In [1]: import numpy as np

In [2]: np.set_printoptions(precision=3, suppress=True, linewidth=140, legacy="1.25")

In [3]: rd = lambda a: np.round(a, 3) + 0

In [4]: W0 = np.loadtxt("data.csv", delimiter=",")

In [5]: print(W0)
[[0. 3. 2. 2. 0. 3. 3. 3. 2.]
 [3. 2. 3. 5. 5. 1. 5. 1. 4.]
 [2. 3. 4. 2. 3. 2. 3. 5. 2.]
 [2. 5. 2. 2. 4. 2. 2. 0. 3.]
 [0. 5. 3. 4. 0. 3. 4. 2. 2.]
 [3. 1. 2. 2. 3. 0. 4. 3. 2.]
 [3. 5. 3. 2. 4. 4. 6. 2. 5.]
 [3. 1. 5. 0. 2. 3. 2. 2. 4.]
 [2. 4. 2. 3. 2. 2. 5. 4. 4.]]

In [6]: vals, vecs = np.linalg.eigh(W0)

In [7]: x0 = np.array([0, 2, 2, 2, 2, 0, 0, 1, 2])

In [8]: print(x0 @ W0 @ x0)
362.0

In [9]: print(rd(np.linalg.eigvalsh(W0[1:, 1:])))
[-5.122 -4.765 -2.962 -0.564  1.216  2.866  5.281 24.05 ]

In [10]: print(rd(x0 @ W0 @ x0 / (x0 @ x0)), rd(vals[0]), rd(vals[-1]))
17.238 -6.428 25.606

In [11]: print(np.abs(W0).sum(axis=1).max(), rd(np.abs(vals).max()))
34.0 25.606

In [12]: print((np.sign(vecs[:, -1].round(6)) == np.sign(vecs[0, -1].round(6))).astype(int))
[1 1 1 1 1 1 1 1 1]

In [13]: A = np.array([[4.0, 1.0, 0.0], [0.0, 4.0, 1.0], [0.0, 0.0, 4.0]])

In [14]: print(rd(np.linalg.det(A[::-1])))
-64.0

In [15]: print(rd(np.linalg.det(A.T)))
64.0

In [16]: print(rd(np.linalg.eigvals(A).sum().real))
12.0

In [17]: print(np.kron(np.eye(2, dtype=int), A))
[[4. 1. 0. 0. 0. 0.]
 [0. 4. 1. 0. 0. 0.]
 [0. 0. 4. 0. 0. 0.]
 [0. 0. 0. 4. 1. 0.]
 [0. 0. 0. 0. 4. 1.]
 [0. 0. 0. 0. 0. 4.]]

In [18]: print(np.einsum("ii->", A))
12.0

In [19]: print(np.poly(A))
[  1. -12.  48. -64.]

In [20]: print((A + A.T) / 2)
[[4.  0.5 0. ]
 [0.5 4.  0.5]
 [0.  0.5 4. ]]

In [21]: print((A - A.T) / 2)
[[ 0.   0.5  0. ]
 [-0.5  0.   0.5]
 [ 0.  -0.5  0. ]]

In [22]: print(rd(np.linalg.det(A)))
64.0

In [23]: print(np.trace(A))
12.0

In [24]: left, s, Vt = np.linalg.svd(A, full_matrices=False)

In [25]: print(left.shape, s.shape, Vt.shape)
(3, 3) (3,) (3, 3)

In [26]: print(np.abs(left[:, 0]).round(6).argmax())
1

In [27]: print(rd(left.T @ A @ Vt.T))
[[4.736 0.    0.   ]
 [0.    4.062 0.   ]
 [0.    0.    3.326]]

In [28]: print(rd(np.sqrt((s ** 2).sum())), rd(np.linalg.norm(A)))
7.071 7.071

In [29]: print(rd(s))
[4.736 4.062 3.326]

In [30]: print((s > 1e-8).sum())
3

In [31]: rng = np.random.default_rng(976389)

In [32]: z = rng.permutation(3)

In [33]: print(z)
[1 0 2]

In [34]: B = A[z][:, z]

In [35]: print(np.allclose(B, A))
False

In [36]: print(rd(np.linalg.det(B)), rd(np.linalg.det(A[z])))
64.0 -64.0

In [37]: print(np.diag(B))
[4. 4. 4.]

In [38]: print(np.trace(B))
12.0

In [39]: print(rd(np.sort(np.abs(np.linalg.eigvals(B)))))
[4. 4. 4.]

In [40]: print(B)
[[4. 0. 1.]
 [1. 4. 0.]
 [0. 0. 4.]]

In [41]: m1 = 5 * np.eye(7) + np.ones((7, 7))

In [42]: print(m1)
[[6. 1. 1. 1. 1. 1. 1.]
 [1. 6. 1. 1. 1. 1. 1.]
 [1. 1. 6. 1. 1. 1. 1.]
 [1. 1. 1. 6. 1. 1. 1.]
 [1. 1. 1. 1. 6. 1. 1.]
 [1. 1. 1. 1. 1. 6. 1.]
 [1. 1. 1. 1. 1. 1. 6.]]

In [43]: u = np.array([1, 1, 2])

In [44]: print(np.array([np.convolve(row, u, "same") for row in m1]))
[[ 7. 14.  4.  4.  4.  4.  3.]
 [ 7.  9. 14.  4.  4.  4.  3.]
 [ 2.  9.  9. 14.  4.  4.  3.]
 [ 2.  4.  9.  9. 14.  4.  3.]
 [ 2.  4.  4.  9.  9. 14.  3.]
 [ 2.  4.  4.  4.  9.  9. 13.]
 [ 2.  4.  4.  4.  4.  9.  8.]]

In [45]: vals, vecs = np.linalg.eigh(m1)

In [46]: x0 = np.array([5, -2, -3, 4, -3, -1, 4])

In [47]: print(rd(vecs * np.maximum(vals, 0) @ vecs.T))
[[6. 1. 1. 1. 1. 1. 1.]
 [1. 6. 1. 1. 1. 1. 1.]
 [1. 1. 6. 1. 1. 1. 1.]
 [1. 1. 1. 6. 1. 1. 1.]
 [1. 1. 1. 1. 6. 1. 1.]
 [1. 1. 1. 1. 1. 6. 1.]
 [1. 1. 1. 1. 1. 1. 6.]]

In [48]: print(rd(vecs * np.sqrt(vals) @ vecs.T))
[[2.412 0.175 0.175 0.175 0.175 0.175 0.175]
 [0.175 2.412 0.175 0.175 0.175 0.175 0.175]
 [0.175 0.175 2.412 0.175 0.175 0.175 0.175]
 [0.175 0.175 0.175 2.412 0.175 0.175 0.175]
 [0.175 0.175 0.175 0.175 2.412 0.175 0.175]
 [0.175 0.175 0.175 0.175 0.175 2.412 0.175]
 [0.175 0.175 0.175 0.175 0.175 0.175 2.412]]

In [49]: z = rng.permutation(7)

In [50]: B = m1[:, z] * rng.choice([-1, 1], 7)

In [51]: print(B)
[[-1. -1. -6. -1. -1. -1. -1.]
 [-1. -1. -1. -6. -1. -1. -1.]
 [-6. -1. -1. -1. -1. -1. -1.]
 [-1. -1. -1. -1. -1. -6. -1.]
 [-1. -6. -1. -1. -1. -1. -1.]
 [-1. -1. -1. -1. -1. -1. -6.]
 [-1. -1. -1. -1. -6. -1. -1.]]

In [52]: left, _, Vt = np.linalg.svd(m1.T @ B)

In [53]: print(rd(left @ Vt))
[[ 0.  0. -1.  0.  0.  0.  0.]
 [ 0.  0.  0. -1.  0.  0.  0.]
 [-1.  0.  0.  0.  0.  0.  0.]
 [ 0.  0.  0.  0.  0. -1.  0.]
 [ 0. -1.  0.  0.  0.  0.  0.]
 [ 0.  0.  0.  0.  0.  0. -1.]
 [ 0.  0.  0.  0. -1.  0.  0.]]

In [54]: print(z)
[2 4 0 1 6 3 5]

In [55]: B = m1 + rng.integers(-2, 3, (7, 1)) @ rng.integers(-2, 3, (1, 7))

In [56]: print(B)
[[ 6.  1.  1.  1.  1.  1.  1.]
 [ 3.  6.  1.  5.  1.  1. -3.]
 [ 1.  1.  6.  1.  1.  1.  1.]
 [-1.  1.  1.  2.  1.  1.  5.]
 [-1.  1.  1. -3.  6.  1.  5.]
 [ 0.  1.  1. -1.  1.  6.  3.]
 [ 1.  1.  1.  1.  1.  1.  6.]]

In [57]: print(np.abs(B - m1).sum(axis=1))
[ 0. 10.  0. 10. 10.  5.  0.]

In [58]: data = np.load("dump.npy")

In [59]: print(rd(data))
[[ 0.086  0.889  1.25   0.957 -0.497 -0.61   0.321]
 [-1.456  0.138  0.409 -0.749 -0.198 -0.622 -0.84 ]
 [ 0.685  0.089  0.437  0.037 -0.584  0.865 -1.497]
 [-0.428 -0.933  0.039  1.357  0.807 -0.205 -0.64 ]
 [ 0.514 -1.087  1.313 -0.753  0.394 -0.177  0.279]
 [-0.942  0.054  0.556  0.164  0.12   1.553  0.589]
 [ 0.257  1.062  0.214 -0.294  1.597  0.08  -0.342]]

In [60]: B = np.linalg.inv(data)

In [61]: print(rd(np.linalg.inv(B)))
[[ 0.086  0.889  1.25   0.957 -0.497 -0.61   0.321]
 [-1.456  0.138  0.409 -0.749 -0.198 -0.622 -0.84 ]
 [ 0.685  0.089  0.437  0.037 -0.584  0.865 -1.497]
 [-0.428 -0.933  0.039  1.357  0.807 -0.205 -0.64 ]
 [ 0.514 -1.087  1.313 -0.753  0.394 -0.177  0.279]
 [-0.942  0.054  0.556  0.164  0.12   1.553  0.589]
 [ 0.257  1.062  0.214 -0.294  1.597  0.08  -0.342]]

In [62]: print(np.allclose(B, data.T))
False

In [63]: print(rd(data @ B))
[[1. 0. 0. 0. 0. 0. 0.]
 [0. 1. 0. 0. 0. 0. 0.]
 [0. 0. 1. 0. 0. 0. 0.]
 [0. 0. 0. 1. 0. 0. 0.]
 [0. 0. 0. 0. 1. 0. 0.]
 [0. 0. 0. 0. 0. 1. 0.]
 [0. 0. 0. 0. 0. 0. 1.]]

In [64]: print(rd(np.linalg.slogdet(data)[0]))
-1.0

In [65]: print(rd(np.linalg.det(data) * np.linalg.det(B)))
1.0

In [66]: def softmax(z):
    ...:     e = np.exp(z - z.max(axis=-1, keepdims=True))
    ...:     return e / e.sum(axis=-1, keepdims=True)
    ...: 

In [67]: print(rd(softmax(data[1] + 3)))
[0.045 0.223 0.292 0.092 0.159 0.104 0.084]

In [68]: S = data @ data.T / np.sqrt(7)

In [69]: print(rd(softmax(S)))
[[0.43  0.095 0.095 0.095 0.095 0.095 0.095]
 [0.095 0.43  0.095 0.095 0.095 0.095 0.095]
 [0.095 0.095 0.43  0.095 0.095 0.095 0.095]
 [0.095 0.095 0.095 0.43  0.095 0.095 0.095]
 [0.095 0.095 0.095 0.095 0.43  0.095 0.095]
 [0.095 0.095 0.095 0.095 0.095 0.43  0.095]
 [0.095 0.095 0.095 0.095 0.095 0.095 0.43 ]]

In [70]: print(softmax(S).round(6).argmax(axis=1))
[0 1 2 3 4 5 6]

In [71]: x0 = np.array([-1, -7, -8, 4, -7, -1, -2])

In [72]: y = data @ x0

In [73]: print(rd(y))
[ -9.039  -2.084   1.568   7.915  -9.555  -6.794 -21.152]

In [74]: print(rd(np.linalg.solve(data, -3 * y)))
[  3.  21.  24. -12.  21.   3.   6.]

In [75]: print(rd(np.linalg.solve(data, data[:, 4])))
[0. 0. 0. 0. 1. 0. 0.]

In [76]: B = np.array([[0, 1, 4],
    ...:     [3, 2, 4],
    ...:     [2, 8, 2],
    ...:     [8, 5, 2],
    ...:     [9, 5, 5],
    ...:     [7, 4, 2],
    ...:     [8, 6, 5]])

In [77]: print(np.vstack([data, B.T]).shape)
(10, 7)

In [78]: E = np.load("out2.npy")

In [79]: print(E)
[[0 1 0 3 2 0]
 [0 2 1 2 1 2]
 [0 0 0 2 1 1]
 [2 3 2 1 0 1]
 [3 0 2 0 2 1]
 [3 2 1 1 3 1]]

In [80]: Q, R = np.linalg.qr(E)

In [81]: print(rd(np.abs(np.diag(R))))
[4.69  3.384 1.257 3.209 1.172 1.187]

In [82]: print(np.allclose(R.T @ R, E.T @ E))
True

In [83]: w1 = np.array([[2, -1, 1, 2],
    ...:     [-1, 2, -1, 0],
    ...:     [0, 0, 1, 2],
    ...:     [3, -1, 3, -3],
    ...:     [-3, -2, -1, -1],
    ...:     [-3, -2, 0, -1]])

In [84]: c = np.array([1, 2, 1, -1])

In [85]: act = np.maximum(E @ w1 + c, 0)

In [86]: print(rd((act > 0).mean(axis=0)))
[0.5   0.167 1.    0.333]

In [87]: print(np.linalg.matrix_rank(act))
4

In [88]: cent = np.array([[2, 3], [1, 3], [3, 3], [2, 3]])

In [89]: print(w1 @ cent)
[[ 10  12]
 [ -3   0]
 [  7   9]
 [  8   6]
 [-13 -21]
 [-10 -18]]

In [90]: x0 = np.array([4, 5, 0, 3, 3, 0])

In [91]: y = E @ x0

In [92]: print(y)
[20 19  9 26 18 34]

In [93]: print(rd(np.linalg.solve(E, y + E[:, 4])))
[4. 5. 0. 3. 4. 0.]

In [94]: cov = E.T @ E

In [95]: print(rd(np.linalg.svd(E, compute_uv=False) ** 2))
[65.436 16.968  9.445  2.74   1.177  0.234]

In [96]: print(np.linalg.matrix_rank(cov))
6

In [97]: print(cov)
[[22 12 13  5 15  8]
 [12 18 10 12 10  9]
 [13 10 10  5  8  7]
 [ 5 12  5 19 13  8]
 [15 10  8 13 19  8]
 [ 8  9  7  8  8  8]]

In [98]: print(np.trace(cov), (E ** 2).sum())
96 96

In [99]: arr = np.load("m.npy")

In [100]: print(arr)
[[-3 -1  0  0]
 [-4  4  0  0]
 [ 0  0 -3 -1]
 [ 0  0 -4  4]]

In [101]: print(arr.shape)
(4, 4)

In [102]: print(np.count_nonzero(arr))
8

In [103]: print(arr.mean(axis=0))
[-1.75  0.75 -1.75  0.75]

In [104]: print(arr - arr[0])
[[ 0  0  0  0]
 [-1  5  0  0]
 [ 3  1 -3 -1]
 [ 3  1 -4  4]]

In [105]: print(rd(np.linalg.svd(arr, compute_uv=False)))
[5.882 5.882 2.72  2.72 ]

In [106]: print(np.diff(arr, axis=0))
[[-1  5  0  0]
 [ 4 -4 -3 -1]
 [ 0  0 -1  5]]

In [107]: print(rd(np.linalg.norm(arr)))
9.165

In [108]: vals, vecs = np.linalg.eig(arr)

In [109]: print(rd(np.sort(np.linalg.eigvals(arr.T))))
[-3.531 -3.531  4.531  4.531]

In [110]: print(rd(vals))
[-3.531  4.531 -3.531  4.531]

In [111]: print(rd(arr @ vecs[:, 0] - vals[0] * vecs[:, 0]))
[0. 0. 0. 0.]

In [112]: Q = arr.astype(float).copy()

In [113]: for j in range(4):
     ...:     Q[:, j] -= Q[:, :j] @ (Q[:, :j].T @ Q[:, j])
     ...:     Q[:, j] /= np.linalg.norm(Q[:, j])
     ...: 

In [114]: print(rd(Q.T @ Q))
[[1. 0. 0. 0.]
 [0. 1. 0. 0.]
 [0. 0. 1. 0.]
 [0. 0. 0. 1.]]

In [115]: P = np.triu(np.array([[-1, 1, 2, -2], [-1, 3, -2, 3], [0, -1, -3, -2], [2, -3, -3, 2]]), 1) + np.eye(4)

In [116]: B = P @ arr @ np.linalg.inv(P)

In [117]: print(np.trace(B), np.trace(arr))
2.0 2

In [118]: print(P @ arr - arr @ P)
[[ -4.   7.   6. -13.]
 [  0.   4.  10.  -6.]
 [  0.   0.   8. -14.]
 [  0.   0.   0.  -8.]]

In [119]: print(B)
[[-7. 10. 36. 18.]
 [-4.  8. 18. 18.]
 [ 0.  0.  5.  1.]
 [ 0.  0. -4. -4.]]

In [120]: B = np.linalg.inv(arr)

In [121]: print((np.abs(B) > 1e-9).astype(int))
[[1 1 0 0]
 [1 1 0 0]
 [0 0 1 1]
 [0 0 1 1]]

In [122]: print(np.allclose(B, arr.T))
False

In [123]: print(arr @ B)
[[1. 0. 0. 0.]
 [0. 1. 0. 0.]
 [0. 0. 1. 0.]
 [0. 0. 0. 1.]]

In [124]: J = np.load("w.npy")

In [125]: print(J)
[[ 0  6 20  7 10]
 [ 6  7  7 10  4]
 [10  3  0  0  0]
 [ 8  8  6 13  4]
 [ 8  2  0  0  0]
 [ 2  7 11 10  6]
 [ 2  9 13 16  8]
 [ 0  5 21  4 10]
 [ 0  3 11  0  4]
 [ 6  1  1  0  0]
 [ 2  9 13 16  8]
 [10  5  1  4  0]
 [ 4  6  8  7  4]
 [ 0  0  6  0  0]
 [ 0  4 18  1  8]
 [ 0  5 13  4  6]
 [ 0  6 12  7  6]
 [ 0  4 10  1  4]
 [ 2  1  5  0  0]
 [ 0  9 17 16 10]]

In [126]: cent = J[[13, 3]].astype(float)

In [127]: for _ in range(6):
     ...:     z = np.linalg.norm(J[:, None] - cent, axis=-1).argmin(axis=1)
     ...:     cent = np.array([J[z == j].mean(axis=0) for j in range(2)])
     ...: 

In [128]: print(z)
[1 1 0 1 0 1 1 1 0 0 1 0 1 0 1 1 1 0 0 1]

In [129]: print(cent[1] - cent[0])
[-2.5    4.375  9.     8.625  6.   ]

In [130]: print(np.bincount(z))
[ 8 12]

In [131]: cov = np.cov(J, rowvar=False)

In [132]: print(np.argwhere(np.triu(np.abs(np.corrcoef(J.T)) > 0.8, 1)))
[[1 3]
 [2 4]]

In [133]: print(np.argsort(-J.std(axis=0).round(6), kind="stable"))
[2 3 4 0 1]

In [134]: print(rd(np.polyfit(J[:, 2], J[:, 4], 1)))
[ 0.538 -0.588]

In [135]: print(rd(J.std(axis=0)))
[3.55  2.683 6.311 5.75  3.583]

In [136]: print(np.median(J, axis=0))
[ 2.   5.  10.5  4.   4. ]

In [137]: B = J / np.linalg.norm(J, axis=1, keepdims=True)

In [138]: cov = B @ B.T

In [139]: print((cov - 2 * np.eye(20)).round(6).argmax(axis=1))
[15  3  4  1  2  6 10 14 14  4  6  2  5 18  8  0 19  8 13  5]

In [140]: print(rd(np.linalg.norm(B, axis=1)))
[1. 1. 1. 1. 1. 1. 1. 1. 1. 1. 1. 1. 1. 1. 1. 1. 1. 1. 1. 1.]
